$ python3 -q
>>> import numpy as np
>>> np.set_printoptions(suppress=True, linewidth=140)
>>> W0 = np.load("test3.npy")
>>> W0.round(2)
array([[ 0.16,  0.47,  8.2 ,  5.7 ],
       [ 3.24, -4.18,  0.58, -8.47],
       [ 1.02, -1.86, -6.26, -7.51],
       [-3.71,  4.43, -4.98,  6.46],
       [-2.58,  2.59, -9.31,  0.12],
       [ 3.69, -4.46,  4.21, -6.98],
       [-0.88,  1.69,  6.54,  7.32],
       [-3.67,  4.28, -6.19,  5.46],
       [-3.57,  4.43, -2.75,  7.75],
       [ 0.82, -1.62, -6.65, -7.24],
       [-3.15,  4.1 , -0.12,  8.56],
       [-1.76,  1.51, -9.46, -2.25],
       [-3.68,  4.47, -3.99,  7.12],
       [-3.18,  3.45, -8.51,  2.37],
       [-3.63,  4.17, -6.72,  4.93],
       [ 1.75, -1.5 ,  9.46,  2.27],
       [-1.19,  0.78, -9.21, -3.64],
       [ 2.87, -3.83, -1.1 , -8.71],
       [-2.6 ,  2.63, -9.29,  0.19],
       [ 2.78, -2.87,  9.13, -0.79]])
>>> d = np.linalg.norm(W0[:, None] - W0[None], axis=-1)
>>> (d + 1e9 * np.eye(20)).round(6).argmin(axis=1)
array([ 6, 17,  9, 12, 18,  1,  0, 14, 12,  2,  8, 16,  3, 18,  7, 19, 11,  1,  4, 15])
>>> np.round(np.linalg.norm(W0, axis=1), 2)
array([10., 10., 10., 10., 10., 10., 10., 10., 10., 10., 10., 10., 10., 10., 10., 10., 10., 10., 10., 10.])
>>> np.unravel_index(d.round(6).argmax(), d.shape)
(np.int64(11), np.int64(15))
>>> d[4].round(6).argsort(kind="stable")[:4]
array([ 4, 18, 13, 11])
>>> Xc = W0 - W0.mean(axis=0)
>>> vecs = np.linalg.svd(Xc)[2][:2]
>>> Y = Xc - Xc @ vecs.T @ vecs
>>> np.round(Y.std(axis=0), 2) + 0
array([0., 0., 0., 0.])
>>> np.linalg.norm(Y, axis=1).round(6).argmax()
np.int64(0)
>>> np.round((Xc @ vecs.T).std(axis=0), 2)
array([7.02, 6.58])
>>> round(np.linalg.norm(Y) / np.linalg.norm(Xc), 2)
np.float64(0.0)
